>>> import numpy as np
>>> np.set_printoptions(precision=2, suppress=True, linewidth=120, floatmode="fixed")
>>> mat = np.vander(np.arange(5) - 1, 3, increasing=True)
>>> mat
array([[ 1, -1,  1],
       [ 1,  0,  0],
       [ 1,  1,  1],
       [ 1,  2,  4],
       [ 1,  3,  9]])
>>> T = np.stack([mat, -3 * mat, mat[::-1]])
>>> np.einsum("bij,cij->bc", T, T)
array([[ 119, -357,   19],
       [-357, 1071,  -57],
       [  19,  -57,  119]])
>>> T.shape
(3, 5, 3)
>>> (T @ mat.T).shape
(3, 5, 5)
>>> cov = mat.T @ mat
>>> cov
array([[ 5,  5, 15],
       [ 5, 15, 35],
       [15, 35, 99]])
>>> np.linalg.matrix_rank(cov)
np.int64(3)
>>> np.trace(cov), (mat ** 2).sum()
(np.int64(119), np.int64(119))
>>> E = np.load("layer8.npy")
>>> E
array([[-0.66,  0.35, -0.64,  0.18],
       [-0.61, -0.31,  0.58,  0.43],
       [ 0.26, -0.65, -0.47,  0.53],
       [ 0.35,  0.60,  0.17,  0.70]])
>>> O = E.astype(float).copy()
>>> for j in range(4):
...     O[:, j] -= O[:, :j] @ (O[:, :j].T @ O[:, j])
...     O[:, j] /= np.linalg.norm(O[:, j])
... 
>>> np.round(O.T @ E, 2) + 0
array([[1.00, 0.00, 0.00, 0.00],
       [0.00, 1.00, 0.00, 0.00],
       [0.00, 0.00, 1.00, 0.00],
       [0.00, 0.00, 0.00, 1.00]])
>>> np.round(O.T @ O, 2) + 0
array([[1.00, 0.00, 0.00, 0.00],
       [0.00, 1.00, 0.00, 0.00],
       [0.00, 0.00, 1.00, 0.00],
       [0.00, 0.00, 0.00, 1.00]])
>>> F = np.load("run9.npy")
>>> F
array([[1, 2, 3, 3],
       [2, 4, 6, 6],
       [3, 6, 9, 9],
       [3, 6, 9, 9]])
>>> # rows and columns are dependent
>>> r = np.linalg.matrix_rank(F)
>>> r
np.int64(1)
>>> ns = np.linalg.svd(F)[2][r:].T
>>> [int(np.linalg.matrix_rank(F[:, :j + 1])) for j in range(4)]
[1, 1, 1, 1]
>>> ns.shape
(4, 3)
>>> [int(np.linalg.matrix_rank(F[:i])) for i in range(1, len(F) + 1)]
[1, 1, 1, 1]
>>> np.linalg.matrix_rank(F.T @ F), np.linalg.matrix_rank(F @ F.T)
(np.int64(1), np.int64(1))
>>> ns @ ns.T
array([[ 0.96, -0.09, -0.13, -0.13],
       [-0.09,  0.83, -0.26, -0.26],
       [-0.13, -0.26,  0.61, -0.39],
       [-0.13, -0.26, -0.39,  0.61]])
>>> [int(np.linalg.matrix_rank(np.delete(F, i, axis=0))) for i in range(4)]
[1, 1, 1, 1]
>>> np.linalg.cond(F) > 100
np.True_
>>> left, sv, Vt = np.linalg.svd(F)
>>> sv.round(2) + 0
array([23.00,  0.00,  0.00,  0.00])
>>> np.argmax(sv[:-1] / (sv[1:] + 1e-6)) + 1
np.int64(1)
>>> B = left[:, :1] @ np.diag(sv[:1]) @ Vt[:1]
>>> round(np.linalg.norm(F - B, 2), 2), round(float(sv[1]), 2)
(np.float64(0.0), 0.0)
>>> A = np.load("dump.npy")
>>> A
array([[ 0.60, -0.63, -0.70],
       [ 0.90, -1.02,  0.80],
       [ 0.20, -0.44,  0.90],
       [-0.40,  0.52, -2.20],
       [-0.40,  0.40, -0.70],
       [ 0.50, -0.36, -0.90],
       [-0.10,  0.14,  0.50],
       [-0.40,  0.37,  1.50],
       [ 1.00, -1.03,  0.60],
       [ 0.50, -0.56, -1.00],
       [-0.90,  0.91, -0.10],
       [-2.10,  2.15,  0.30],
       [ 0.00,  0.05,  0.80],
       [-0.60,  0.79,  0.60],
       [ 0.30, -0.30, -0.10],
       [ 0.60, -0.67,  0.50],
       [-0.10,  0.21,  0.80],
       [-0.40,  0.43,  0.50],
       [-2.00,  1.84, -0.90],
       [-1.40,  1.45, -0.20],
       [-0.20,  0.25, -0.50],
       [-2.60,  2.69, -1.40]])
>>> O, R = np.linalg.qr(A)
>>> np.abs(np.diag(R))
array([4.71, 0.45, 3.92])
>>> O @ R
array([[ 0.60, -0.63, -0.70],
       [ 0.90, -1.02,  0.80],
       [ 0.20, -0.44,  0.90],
       [-0.40,  0.52, -2.20],
       [-0.40,  0.40, -0.70],
       [ 0.50, -0.36, -0.90],
       [-0.10,  0.14,  0.50],
       [-0.40,  0.37,  1.50],
       [ 1.00, -1.03,  0.60],
       [ 0.50, -0.56, -1.00],
       [-0.90,  0.91, -0.10],
       [-2.10,  2.15,  0.30],
       [ 0.00,  0.05,  0.80],
       [-0.60,  0.79,  0.60],
       [ 0.30, -0.30, -0.10],
       [ 0.60, -0.67,  0.50],
       [-0.10,  0.21,  0.80],
       [-0.40,  0.43,  0.50],
       [-2.00,  1.84, -0.90],
       [-1.40,  1.45, -0.20],
       [-0.20,  0.25, -0.50],
       [-2.60,  2.69, -1.40]])
>>> np.trace(O @ O.T)
np.float64(3.0)
>>> lab = A[:, 0] > np.median(A[:, 0])
>>> u = A[lab].mean(axis=0) - A[~lab].mean(axis=0)
>>> u
array([ 1.44, -1.49,  0.48])
>>> X = np.loadtxt("a.csv", delimiter=",")
>>> X
array([[ 0.06,  0.02, -0.22,  0.06,  0.06],
       [ 0.02,  0.01, -0.07,  0.02,  0.02],
       [-0.22, -0.07,  0.81, -0.22, -0.22],
       [ 0.06,  0.02, -0.22,  0.06,  0.06],
       [ 0.06,  0.02, -0.22,  0.06,  0.06]])
>>> left, sv, Vt = np.linalg.svd(X, full_matrices=False)
>>> sv.round(2) + 0
array([1.00, 0.00, 0.00, 0.00, 0.00])
>>> np.round(sv / sv[0], 2) + 0
array([1.00, 0.00, 0.00, 0.00, 0.00])
>>> np.cumsum(sv ** 2) / np.sum(sv ** 2)
array([1.00, 1.00, 1.00, 1.00, 1.00])
>>> left.shape, sv.shape, Vt.shape
((5, 5), (5,), (5, 5))
>>> x0 = np.array([-3, 2, -2, -2, -2])
>>> np.linalg.eigvalsh(2 * X - np.eye(5))
array([-1.00, -1.00, -1.00, -1.00,  1.00])
>>> np.eye(5) - X
array([[ 0.94, -0.02,  0.22, -0.06, -0.06],
       [-0.02,  0.99,  0.07, -0.02, -0.02],
       [ 0.22,  0.07,  0.19,  0.22,  0.22],
       [-0.06, -0.02,  0.22,  0.94, -0.06],
       [-0.06, -0.02,  0.22, -0.06,  0.94]])
>>> feats = np.loadtxt("data.csv", delimiter=",")
>>> feats
array([[0.00, 0.00, 3.00, 0.00],
       [2.00, 0.00, 0.00, 0.00],
       [0.00, 0.00, 0.00, 0.00],
       [3.00, 0.00, 0.00, 0.00]])
>>> np.round(feats @ np.linalg.pinv(feats) @ feats, 2) + 0
array([[0.00, 0.00, 3.00, 0.00],
       [2.00, 0.00, 0.00, 0.00],
       [0.00, 0.00, 0.00, 0.00],
       [3.00, 0.00, 0.00, 0.00]])
>>> np.abs(np.diag(np.linalg.qr(feats)[1])) > 1e-9
array([ True, False,  True, False])
